>>> import numpy as np
>>> np.set_printoptions(precision=2, suppress=True, linewidth=160)
>>> feats = np.load("out11.npy")
>>> feats
array([[ 0.,  3.,  2.,  2.,  2., -3.],
       [ 3.,  0.,  0.,  0.,  0.,  0.],
       [ 2.,  0.,  0.,  0.,  0.,  0.],
       [ 2.,  0.,  0.,  0.,  0.,  0.],
       [ 2.,  0.,  0.,  0.,  0.,  0.],
       [-3.,  0.,  0.,  0.,  0.,  0.]])
>>> # rows 2 and 3 are equal
>>> np.round(feats @ np.linalg.pinv(feats) @ feats, 2) + 0
array([[ 0.,  3.,  2.,  2.,  2., -3.],
       [ 3.,  0.,  0.,  0.,  0.,  0.],
       [ 2.,  0.,  0.,  0.,  0.,  0.],
       [ 2.,  0.,  0.,  0.,  0.,  0.],
       [ 2.,  0.,  0.,  0.,  0.,  0.],
       [-3.,  0.,  0.,  0.,  0.,  0.]])
>>> np.abs(np.diag(np.linalg.qr(feats)[1])) > 1e-9
array([ True,  True, False, False, False, False])
>>> round(float(np.trace(np.linalg.pinv(feats) @ feats)), 2)
2.0
>>> w, vecs = np.linalg.eigh(feats)
>>> np.unique(w.round(6) + 0, return_counts=True)[1]
array([1, 4, 1])
>>> np.round(vecs @ np.diag(w) @ vecs.T, 2) + 0
array([[ 0.,  3.,  2.,  2.,  2., -3.],
       [ 3.,  0.,  0.,  0.,  0.,  0.],
       [ 2.,  0.,  0.,  0.,  0.,  0.],
       [ 2.,  0.,  0.,  0.,  0.,  0.],
       [ 2.,  0.,  0.,  0.,  0.,  0.],
       [-3.,  0.,  0.,  0.,  0.,  0.]])
>>> np.round(vecs.T @ feats @ vecs, 2) + 0
array([[-5.48,  0.  ,  0.  ,  0.  ,  0.  ,  0.  ],
       [ 0.  ,  0.  ,  0.  ,  0.  ,  0.  ,  0.  ],
       [ 0.  ,  0.  ,  0.  ,  0.  ,  0.  ,  0.  ],
       [ 0.  ,  0.  ,  0.  ,  0.  ,  0.  ,  0.  ],
       [ 0.  ,  0.  ,  0.  ,  0.  ,  0.  ,  0.  ],
       [ 0.  ,  0.  ,  0.  ,  0.  ,  0.  ,  5.48]])
>>> np.round(np.linalg.eigvalsh(feats @ feats), 2) + 0
array([ 0.,  0.,  0.,  0., 30., 30.])
>>> w
array([-5.48,  0.  ,  0.  ,  0.  ,  0.  ,  5.48])
>>> np.round(np.linalg.svd(feats, compute_uv=False), 2) + 0
array([5.48, 5.48, 0.  , 0.  , 0.  , 0.  ])
>>> (w > 1e-8).sum(), (w < -1e-8).sum()
(np.int64(1), np.int64(1))
>>> w.sum(), np.trace(feats)
(np.float64(0.0), np.float64(0.0))
>>> left, sv, vt = np.linalg.svd(feats)
>>> sv.round(2) + 0
array([5.48, 5.48, 0.  , 0.  , 0.  , 0.  ])
>>> np.argmax(sv[:-1] / (sv[1:] + 1e-6)) + 1
np.int64(2)
>>> A2 = left[:, :2] @ np.diag(sv[:2]) @ vt[:2]
>>> np.round(np.abs(feats - A2).max(), 2)
np.float64(0.0)
>>> round(float(np.linalg.norm(feats - A2, 2)), 2), round(sv[2], 2)
(0.0, np.float64(0.0))
>>> np.linalg.matrix_rank(feats, rtol=0.05)
np.int64(2)
>>> A2 = feats / np.linalg.norm(feats, axis=1, keepdims=True)
>>> C2 = A2 @ A2.T
>>> (np.abs(C2) > 0.9).astype(int)
array([[1, 0, 0, 0, 0, 0],
       [0, 1, 1, 1, 1, 1],
       [0, 1, 1, 1, 1, 1],
       [0, 1, 1, 1, 1, 1],
       [0, 1, 1, 1, 1, 1],
       [0, 1, 1, 1, 1, 1]])
>>> C2[2]
array([ 0.,  1.,  1.,  1.,  1., -1.])
>>> (C2 - 2 * np.eye(6)).round(6).argmax(axis=1)
array([1, 2, 1, 1, 1, 0])
>>> A2 = np.array([[1, 1], [1, 1], [1, 1], [2, 2], [2, 1], [0, 1]])
>>> np.einsum("ik,kj->ji", feats, A2)
array([[13.,  3.,  2.,  2.,  2., -3.],
       [ 8.,  3.,  2.,  2.,  2., -3.]])
>>> np.linalg.matrix_rank(np.vstack([feats, A2.T]))
np.int64(4)
>>> feats @ A2
array([[13.,  8.],
       [ 3.,  3.],
       [ 2.,  2.],
       [ 2.,  2.],
       [ 2.,  2.],
       [-3., -3.]])
>>> A2 = np.array([[1, 1], [1, -1]])
>>> rng = np.random.default_rng(4332)
>>> m1 = np.kron(A2, np.kron(A2, A2))[rng.permutation(8)][:5]
>>> m1
array([[ 1,  1, -1, -1, -1, -1,  1,  1],
       [ 1,  1,  1,  1, -1, -1, -1, -1],
       [ 1,  1, -1, -1,  1,  1, -1, -1],
       [ 1,  1,  1,  1,  1,  1,  1,  1],
       [ 1, -1, -1,  1, -1,  1,  1, -1]])
>>> u = np.array([2, 2, 1])
>>> np.correlate(m1[3], m1[4], "full")
array([-1,  0,  1,  0,  1,  0, -1,  0,  1,  0, -1,  0, -1,  0,  1])
>>> np.cross(m1[3, :3], m1[4, :3])
array([ 0,  2, -2])
>>> np.array([np.convolve(row, u, "same") for row in m1])
array([[ 4,  1, -3, -5, -5, -1,  3,  3],
       [ 4,  5,  5,  1, -3, -5, -5, -3],
       [ 4,  1, -3, -1,  3,  1, -3, -3],
       [ 4,  5,  5,  5,  5,  5,  5,  3],
       [ 0, -3, -1, -1,  1,  3,  1, -1]])
>>> def softmax(z):
...     e = np.exp(z - z.max(axis=-1, keepdims=True))
...     return e / e.sum(axis=-1, keepdims=True)
... 
>>> softmax(m1).sum(axis=1)
array([1., 1., 1., 1., 1.])
>>> scores = m1 @ m1.T / np.sqrt(8)
>>> softmax(scores)
array([[0.81, 0.05, 0.05, 0.05, 0.05],
       [0.05, 0.81, 0.05, 0.05, 0.05],
       [0.05, 0.05, 0.81, 0.05, 0.05],
       [0.05, 0.05, 0.05, 0.81, 0.05],
       [0.05, 0.05, 0.05, 0.05, 0.81]])
>>> W = np.array([[2, -4, -4],
...     [-3, 5, 0],
...     [5, -4, 1],
...     [-1, -2, 0],
...     [5, -4, 1],
...     [-3, -1, 2],
...     [-5, 4, 5],
...     [2, -3, 3]])
>>> beta = np.array([0, 3, 1])
>>> act = np.maximum(m1 @ W + beta, 0)
>>> act
array([[ 0, 16,  1],
       [ 4,  2,  0],
       [ 0,  4,  0],
       [ 2,  0,  9],
       [ 0,  6,  0]])
>>> (act > 0).mean(axis=0)
array([0.4, 0.8, 0.4])
>>> (act > 0).astype(int)
array([[0, 1, 1],
       [1, 1, 0],
       [0, 1, 0],
       [1, 0, 1],
       [0, 1, 0]])
>>> W2 = np.array([[-2, 1], [-1, 1], [-2, -1]])
>>> (act @ W2).round(6).argmax(axis=1)
array([1, 1, 1, 1, 1])
>>> act @ W2
array([[-18,  15],
       [-10,   6],
       [ -4,   4],
       [-22,  -7],
       [ -6,   6]])
>>> W @ W2
array([[ 8,  2],
       [ 1,  2],
       [-8,  0],
       [ 4, -3],
       [-8,  0],
       [ 3, -6],
       [-4, -6],
       [-7, -4]])
>>> F = np.load("run6.npy")
>>> F
array([[-1, -1, -1, -1],
       [ 5,  4,  5,  4],
       [-1, -1, -1, -1],
       [ 5,  4,  5,  4]])
>>> left, sv, vt = np.linalg.svd(F)
>>> sv.round(2) + 0
array([13.11,  0.31,  0.  ,  0.  ])
>>> np.argmax(sv[:-1] / (sv[1:] + 1e-6)) + 1
np.int64(2)
>>> A2 = left[:, :2] @ np.diag(sv[:2]) @ vt[:2]
>>> A2
array([[-1., -1., -1., -1.],
       [ 5.,  4.,  5.,  4.],
       [-1., -1., -1., -1.],
       [ 5.,  4.,  5.,  4.]])
>>> np.linalg.matrix_rank(A2)
np.int64(2)
>>> left, sv, vt = np.linalg.svd(A2)
>>> vecs = vt[:(sv > 1e-8).sum()]
>>> vec = A2[3] + 5 * A2[1] + rng.integers(2) * np.eye(4)[3]
>>> vec
array([30., 24., 30., 24.])
>>> round(np.linalg.norm(vec - vecs.T @ vecs @ vec), 2)
np.float64(0.0)
>>> np.diag(vecs.T @ vecs)
array([0.5, 0.5, 0.5, 0.5])
>>> np.allclose(vecs.T @ vecs @ vec, vec)
True
>>> A2 = F / np.linalg.norm(F, axis=1, keepdims=True)
>>> C2 = A2 @ A2.T
>>> np.argwhere(np.triu(np.abs(C2) > 0.95, 1))
array([[0, 1],
       [0, 2],
       [0, 3],
       [1, 2],
       [1, 3],
       [2, 3]])
>>> Q, _ = np.linalg.qr(np.array([[0.8, 0.0, -0.6, 0.2, -0.2, -0.4, -2.2],
...     [-0.7, 0.6, 0.0, 0.0, 1.3, -0.3, 0.6],
...     [-1.9, -0.4, 1.3, 0.4, -0.3, -1.4, 0.1],
...     [1.0, 0.8, -0.2, 1.3, 0.2, -0.4, 1.3],
...     [-1.1, 0.6, 0.0, -0.9, 2.0, -0.6, 0.5],
...     [0.9, 0.6, -0.3, 0.6, 1.4, 0.3, 1.1],
...     [0.2, -1.2, 0.0, -1.1, -1.7, 0.2, 0.5]]))
>>> J = 3 * Q
>>> J
array([[-0.86,  0.13,  1.02,  2.09, -0.88,  1.39, -0.36],
       [ 0.75, -1.12,  0.78,  0.72, -0.05, -0.48,  2.42],
       [ 2.04,  0.35, -1.68,  0.73, -0.75,  0.89,  0.01],
       [-1.07, -1.17, -1.36, -0.05,  1.38,  1.54,  0.58],
       [ 1.18, -1.18,  1.43, -1.24, -0.04,  1.45, -0.72],
       [-0.97, -0.85, -0.68, -0.98, -2.4 ,  0.05,  0.38],
       [-0.21,  2.03,  0.42, -1.03, -0.07,  1.24,  1.42]])
>>> softmax(J).sum(axis=1)
array([1., 1., 1., 1., 1., 1., 1.])
>>> scores = J @ J.T / np.sqrt(7)
>>> softmax(scores + np.triu(np.full(scores.shape, -np.inf), 1))
array([[1.  , 0.  , 0.  , 0.  , 0.  , 0.  , 0.  ],
       [0.03, 0.97, 0.  , 0.  , 0.  , 0.  , 0.  ],
       [0.03, 0.03, 0.94, 0.  , 0.  , 0.  , 0.  ],
       [0.03, 0.03, 0.03, 0.91, 0.  , 0.  , 0.  ],
       [0.03, 0.03, 0.03, 0.03, 0.88, 0.  , 0.  ],
       [0.03, 0.03, 0.03, 0.03, 0.03, 0.86, 0.  ],
       [0.03, 0.03, 0.03, 0.03, 0.03, 0.03, 0.83]])
>>> softmax(scores)
array([[0.83, 0.03, 0.03, 0.03, 0.03, 0.03, 0.03],
       [0.03, 0.83, 0.03, 0.03, 0.03, 0.03, 0.03],
       [0.03, 0.03, 0.83, 0.03, 0.03, 0.03, 0.03],
       [0.03, 0.03, 0.03, 0.83, 0.03, 0.03, 0.03],
       [0.03, 0.03, 0.03, 0.03, 0.83, 0.03, 0.03],
       [0.03, 0.03, 0.03, 0.03, 0.03, 0.83, 0.03],
       [0.03, 0.03, 0.03, 0.03, 0.03, 0.03, 0.83]])
>>> ang = np.radians(36)
>>> r_ = np.eye(7)
>>> r_[3, 3] = r_[0, 0] = np.cos(ang)
>>> r_[3, 0], r_[0, 3] = -np.sin(ang), np.sin(ang)
>>> r_
array([[ 0.81,  0.  ,  0.  ,  0.59,  0.  ,  0.  ,  0.  ],
       [ 0.  ,  1.  ,  0.  ,  0.  ,  0.  ,  0.  ,  0.  ],
       [ 0.  ,  0.  ,  1.  ,  0.  ,  0.  ,  0.  ,  0.  ],
       [-0.59,  0.  ,  0.  ,  0.81,  0.  ,  0.  ,  0.  ],
       [ 0.  ,  0.  ,  0.  ,  0.  ,  1.  ,  0.  ,  0.  ],
       [ 0.  ,  0.  ,  0.  ,  0.  ,  0.  ,  1.  ,  0.  ],
       [ 0.  ,  0.  ,  0.  ,  0.  ,  0.  ,  0.  ,  1.  ]])
>>> A2 = J @ r_.T
>>> np.allclose(J @ J.T, A2 @ A2.T)
True
>>> np.round(np.linalg.det(r_), 2), np.round(np.trace(r_), 2)
(np.float64(1.0), np.float64(6.62))
>>> np.allclose(np.linalg.norm(J, axis=1), np.linalg.norm(A2, axis=1))
True
>>> np.linalg.svd(J, compute_uv=False), np.linalg.svd(A2, compute_uv=False)
(array([3., 3., 3., 3., 3., 3., 3.]), array([3., 3., 3., 3., 3., 3., 3.]))
>>> W = np.array([[1, -2, 1, -2],
...     [-1, 3, 0, -1],
...     [2, 1, 1, -2],
...     [2, 2, -2, -1],
...     [0, 0, 0, -2],
...     [0, 0, 1, 1],
...     [2, -3, 3, 0]])
>>> beta = np.array([3, 5, 4, 5])
>>> act = np.maximum(r_ @ W + beta, 0)
>>> np.linalg.matrix_rank(act)
np.int64(4)
>>> (act > 0).mean(axis=0)
array([1., 1., 1., 1.])
>>> W2 = np.array([[-4, 2], [1, 1], [-1, 5], [0, 1]])
>>> W @ W2
array([[ -7,   3],
       [  7,   0],
       [ -8,   8],
       [ -4,  -5],
       [  0,  -2],
       [ -1,   6],
       [-14,  16]])
>>> (act @ W2).round(6).argmax(axis=1)
array([1, 1, 1, 1, 1, 1, 1])
>>> act @ W2
array([[-19.01,  35.49],
       [ -4.  ,  36.  ],
       [-19.  ,  44.  ],
       [-10.12,  30.19],
       [-11.  ,  34.  ],
       [-12.  ,  42.  ],
       [-25.  ,  52.  ]])
>>> X = np.load("test6.npy")
>>> X
array([[2., 5., 0., 0.],
       [5., 1., 5., 0.],
       [0., 5., 2., 5.],
       [0., 0., 5., 2.]])
>>> # symmetric, so the eigenvalues are real
>>> w, vecs = np.linalg.eigh(X)
>>> vec = np.array([3, -3, 0, 1])
>>> np.abs(X).sum(axis=1).max(), round(float(np.abs(w).max()), 2)
(np.float64(12.0), 9.75)
>>> vecs * np.abs(w) @ vecs.T
array([[ 4.62,  1.38,  2.26, -0.8 ],
       [ 1.38,  6.61,  0.58,  2.26],
       [ 2.26,  0.58,  6.72,  1.83],
       [-0.8 ,  2.26,  1.83,  4.46]])
>>> np.linalg.eigvalsh(X[1:, 1:])
array([-5.34,  1.5 ,  8.84])
>>> (np.sign(vecs[:, -1].round(6)) == np.sign(vecs[0, -1].round(6))).astype(int)
array([1, 1, 1, 1])
>>> data = np.load("mat.npy")
>>> data
array([[ 1, -1,  1, -1],
       [ 1,  0,  0,  0],
       [ 1,  1,  1,  1]])
>>> # columns 1 and 3 are equal
>>> blk = np.stack([data, -2 * data, data[::-1]])
>>> blk.sum(axis=0)
array([[ 0,  2,  0,  2],
       [ 0,  0,  0,  0],
       [ 0, -2,  0, -2]])
>>> np.einsum("bij,cij->bc", blk, blk)
array([[  9, -18,   1],
       [-18,  36,  -2],
       [  1,  -2,   9]])
>>> np.linalg.matrix_rank(blk)
array([3, 3, 3])
>>> np.linalg.norm(blk, axis=(1, 2))
array([3., 6., 3.])
>>> K = np.load("data.npy")
>>> K
array([[2, 3, 2, 1, 1, 0],
       [0, 2, 3, 2, 1, 1],
       [1, 0, 2, 3, 2, 1],
       [1, 1, 0, 2, 3, 2],
       [2, 1, 1, 0, 2, 3],
       [3, 2, 1, 1, 0, 2]])
>>> K.sum(axis=0)
array([9, 9, 9, 9, 9, 9])
>>> np.round(np.linalg.norm(K), 2)
np.float64(10.68)
>>> np.count_nonzero(K)
np.int64(30)
>>> np.fft.fft(K[0])
array([9.+0.j  , 1.-3.46j, 0.-1.73j, 1.+0.j  , 0.+1.73j, 1.+3.46j])
>>> K @ (-1.0) ** np.arange(6)
array([ 1., -1.,  1., -1.,  1., -1.])
>>> np.sort(np.abs(np.fft.fft(K[0]))), np.sort(np.linalg.svd(K, compute_uv=False))
(array([1.  , 1.73, 1.73, 3.61, 3.61, 9.  ]), array([1.  , 1.73, 1.73, 3.61, 3.61, 9.  ]))
>>> A = np.load("sample6.npy")
>>> A.round(2) + 0
array([[0.17, 0.06, 0.01, 0.21, 0.1 , 0.01, 0.03, 0.19, 0.21],
       [0.06, 0.02, 0.  , 0.07, 0.03, 0.  , 0.01, 0.06, 0.07],
       [0.01, 0.  , 0.  , 0.01, 0.01, 0.  , 0.  , 0.01, 0.01],
       [0.21, 0.07, 0.01, 0.27, 0.13, 0.01, 0.04, 0.24, 0.27],
       [0.1 , 0.03, 0.01, 0.13, 0.06, 0.01, 0.02, 0.11, 0.13],
       [0.01, 0.  , 0.  , 0.01, 0.01, 0.  , 0.  , 0.01, 0.01],
       [0.03, 0.01, 0.  , 0.04, 0.02, 0.  , 0.01, 0.04, 0.04],
       [0.19, 0.06, 0.01, 0.24, 0.11, 0.01, 0.04, 0.21, 0.24],
       [0.21, 0.07, 0.01, 0.27, 0.13, 0.01, 0.04, 0.24, 0.27]])
>>> # symmetric, so the eigenvalues are real
>>> left, sv, vt = np.linalg.svd(F)
>>> vecs = vt[:(sv > 1e-8).sum()]
>>> vec = F[1] + 3 * F[3] + rng.integers(2) * np.eye(4)[2]
>>> vec
array([20., 16., 20., 16.])
>>> np.round(np.linalg.norm(vec - vecs.T @ vecs @ vec), 2)
np.float64(0.0)
>>> try:
...     np.linalg.inv(A)
... except np.linalg.LinAlgError as e:
...     print("failed:", e)
... 
failed: Singular matrix
>>> np.linalg.lstsq(A[:-1].T, A[-1])[2]
np.int32(1)
>>> np.abs(np.diag(np.linalg.qr(A)[1])) > 1e-9
array([ True, False, False, False, False, False, False, False, False])
>>> np.allclose(A[:-1].T @ np.linalg.lstsq(A[:-1].T, A[-1])[0], A[-1])
True
>>> np.round(np.trace(np.linalg.pinv(A) @ A), 2)
np.float64(1.0)
>>> np.unique(A.round(6), axis=0).shape
(7, 9)
